In [1]: import numpy as np

In [2]: import numpy.linalg as la

In [3]: np.set_printoptions(precision=2, suppress=True, linewidth=160)

In [4]: sigma = 20 * 0.7 ** np.arange(3)

In [5]: rng = np.random.default_rng(9)

In [6]: W0 = rng.normal(size=(12, 3)) * rng.permutation(sigma)

In [7]: W0
Out[7]: 
array([[-16.06,   2.38, -23.19],
       [ 13.12,  11.21,  -6.34],
       [  8.61,   2.46,  -5.52],
       [-17.25, -19.92,  19.75],
       [ -0.95,  24.72,  11.57],
       [  5.56,  -6.44,  19.49],
       [-10.13,  15.39,  -5.58],
       [  3.72, -14.92,  32.81],
       [ -1.88,  -3.77,  11.35],
       [-17.83,   7.52, -16.4 ],
       [ 10.9 , -10.23, -25.72],
       [-11.88, -14.35,   7.75]])

In [8]: D = la.norm(W0[:, None] - W0[None], axis=-1)

In [9]: la.norm(W0, axis=1)
Out[9]: array([28.31, 18.38, 10.52, 32.93, 27.31, 21.27, 19.24, 36.23, 12.11, 25.36, 29.75, 20.17])

In [10]: D[:5, :5]
Out[10]: 
array([[ 0.  , 34.83, 30.34, 48.39, 43.99],
       [34.83,  0.  ,  9.88, 50.71, 26.48],
       [30.34,  9.88,  0.  , 42.52, 29.65],
       [48.39, 50.71, 42.52,  0.  , 48.22],
       [43.99, 26.48, 29.65, 48.22,  0.  ]])

In [11]: np.flatnonzero(D[1] < D.mean() / 2)
Out[11]: array([1, 2])

In [12]: np.unravel_index(D.round(6).argmax(), D.shape)
Out[12]: (np.int64(0), np.int64(7))

In [13]: x0 = np.array([-1, -1, -3])

In [14]: rhs = W0 @ x0

In [15]: np.round(la.pinv(W0) @ W0, 2) + 0
Out[15]: 
array([[1., 0., 0.],
       [0., 1., 0.],
       [0., 0., 1.]])

In [16]: try:
    ...:     la.solve(W0, rhs)
    ...: except la.LinAlgError as e:
    ...:     print("failed:", e)
    ...: 
failed: Last 2 dimensions of the array must be square

In [17]: rhs = rhs + 0.02 * rng.normal(size=12)

In [18]: rhs
Out[18]: array([ 83.25,  -5.33,   5.49, -22.05, -58.47, -57.61,  11.45, -87.22, -28.42,  59.53,  76.46,   2.96])

In [19]: coef, *_ = la.lstsq(W0, rhs)

In [20]: coef.round()
Out[20]: array([-1., -1., -3.])

In [21]: [round(float(la.norm(la.solve(W0.T @ W0 + lam * np.eye(3), W0.T @ rhs))), 2) for lam in (0, 1, 10, 100)]
Out[21]: [3.32, 3.32, 3.3, 3.19]

In [22]: np.round(W0.T @ (rhs - W0 @ coef), 2) + 0
Out[22]: array([0., 0., 0.])

In [23]: M = np.loadtxt("out5.csv", delimiter=",")

In [24]: M
Out[24]: 
array([[ 0.,  0.,  0.,  0.,  0.],
       [34., 37., 35., 61., 27.],
       [ 5.,  0.,  0., 26.,  0.],
       [ 0.,  0.,  0., 17.,  0.],
       [ 0., 13., 22.,  0.,  3.],
       [ 3., 22., 27.,  0.,  8.],
       [12.,  0.,  0.,  0.,  0.],
       [ 2.,  0.,  2.,  0.,  0.],
       [51.,  8., 19., 14., 24.],
       [44., 44., 44., 69., 34.],
       [ 0.,  0.,  0.,  0.,  0.],
       [33., 11., 10., 42., 17.],
       [ 0.,  0.,  0.,  0.,  0.],
       [ 0.,  0.,  0.,  0.,  0.],
       [ 0.,  0.,  0.,  0.,  0.],
       [17.,  3.,  0., 26.,  7.],
       [ 0.,  0.,  0.,  0.,  0.],
       [11., 15., 24.,  0.,  9.],
       [ 0.,  0.,  0.,  0.,  0.],
       [20., 40., 40., 37., 22.],
       [11.,  0.,  0.,  0.,  0.],
       [19., 52., 53., 38., 26.],
       [29., 59., 62., 46., 33.],
       [30.,  0.,  0.,  0.,  7.],
       [26., 57., 63., 29., 31.],
       [30., 15.,  5., 77., 17.],
       [44., 19., 31.,  7., 25.],
       [19.,  0.,  0., 24.,  0.],
       [11.,  8.,  0., 70.,  6.],
       [25.,  2.,  0., 68., 10.],
       [ 0.,  0.,  0.,  9.,  0.]])

In [25]: cent = M[[12, 22]].astype(float)

In [26]: for _ in range(6):
    ...:     idx = la.norm(M[:, None] - cent, axis=-1).argmin(axis=1)
    ...:     cent = np.array([M[idx == j].mean(axis=0) for j in range(2)])
    ...: 

In [27]: idx
Out[27]: array([0, 1, 0, 0, 0, 0, 0, 0, 0, 1, 0, 0, 0, 0, 0, 0, 0, 0, 0, 1, 0, 1, 1, 0, 1, 1, 0, 0, 0, 0, 0])

In [28]: cent[1] - cent[0]
Out[28]: array([17.44, 39.22, 37.52, 38.38, 22.31])

In [29]: np.bincount(idx)
Out[29]: array([24,  7])

In [30]: cent
Out[30]: 
array([[11.42,  4.21,  5.62, 12.62,  4.83],
       [28.86, 43.43, 43.14, 51.  , 27.14]])

In [31]: np.abs(cent[1] - cent[0]).argmax()
Out[31]: np.int64(1)

In [32]: t = np.radians(72)

In [33]: R = np.eye(5)

In [34]: R[0, 0] = R[4, 4] = np.cos(t)

In [35]: R[0, 4], R[4, 0] = -np.sin(t), np.sin(t)

In [36]: R
Out[36]: 
array([[ 0.31,  0.  ,  0.  ,  0.  , -0.95],
       [ 0.  ,  1.  ,  0.  ,  0.  ,  0.  ],
       [ 0.  ,  0.  ,  1.  ,  0.  ,  0.  ],
       [ 0.  ,  0.  ,  0.  ,  1.  ,  0.  ],
       [ 0.95,  0.  ,  0.  ,  0.  ,  0.31]])

In [37]: A2 = cent @ R.T

In [38]: A2
Out[38]: 
array([[ -1.07,   4.21,   5.62,  12.62,  12.35],
       [-16.9 ,  43.43,  43.14,  51.  ,  35.83]])

In [39]: la.svd(cent, compute_uv=False), la.svd(A2, compute_uv=False)
Out[39]: (array([90.64,  8.02]), array([90.64,  8.02]))

In [40]: round(la.det(R), 2), np.round(np.trace(R), 2)
Out[40]: (np.float64(1.0), np.float64(3.62))

In [41]: np.abs(A2 - cent).max(axis=0)
Out[41]: array([45.75,  0.  ,  0.  ,  0.  ,  8.69])

In [42]: hat = M @ la.solve(M.T @ M, M.T)

In [43]: np.round(np.trace(hat), 2)
Out[43]: np.float64(5.0)

In [44]: np.allclose(hat @ hat, hat)
Out[44]: True

In [45]: A2 = np.c_[M[:, :4] @ np.array([[-1, -1, -1, 0], [-4, -2, 0, -2], [-3, 3, -1, 1], [4, -2, -5, -4]]), np.array([0, 0, -2, 1, 2, 2, -3, -1, 2, -3, 3, -1, -3, 2, 1, 3, 2, -1, 3, 2, 3, 3, -1, 1, 3, 3, -3, 2, -1, 0, 1])]

In [46]: A2
Out[46]: 
array([[   0.,    0.,    0.,    0.,    0.],
       [ -43., -125., -374., -283.,    0.],
       [  99.,  -57., -135., -104.,   -2.],
       [  68.,  -34.,  -85.,  -68.,    1.],
       [-118.,   40.,  -22.,   -4.,    2.],
       [-172.,   34.,  -30.,  -17.,    2.],
       [ -12.,  -12.,  -12.,    0.,   -3.],
       [  -8.,    4.,   -4.,    2.,   -1.],
       [ -84.,  -38., -140.,  -53.,    2.],
       [ -76., -138., -433., -320.,   -3.],
       [   0.,    0.,    0.,    0.,    3.],
       [  61., -109., -253., -180.,   -1.],
       [   0.,    0.,    0.,    0.,   -3.],
       [   0.,    0.,    0.,    0.,    2.],
       [   0.,    0.,    0.,    0.,    1.],
       [  75.,  -75., -147., -110.,    3.],
       [   0.,    0.,    0.,    0.,    2.],
       [-143.,   31.,  -35.,   -6.,   -1.],
       [   0.,    0.,    0.,    0.,    3.],
       [-152.,  -54., -245., -188.,    2.],
       [ -11.,  -11.,  -11.,    0.,    3.],
       [-234.,  -40., -262., -203.,    3.],
       [-267.,  -53., -321., -240.,   -1.],
       [ -30.,  -30.,  -30.,    0.,    1.],
       [-327.,   -9., -234., -167.,    3.],
       [ 203., -199., -420., -333.,    3.],
       [-185.,   -3., -110.,  -35.,   -3.],
       [  77.,  -67., -139.,  -96.,    2.],
       [ 237., -167., -361., -296.,   -1.],
       [ 239., -165., -365., -276.,    0.],
       [  36.,  -18.,  -45.,  -36.,    1.]])

In [47]: la.matrix_rank(A2)
Out[47]: np.int64(5)

In [48]: la.matrix_rank(np.c_[M, A2])
Out[48]: np.int64(6)
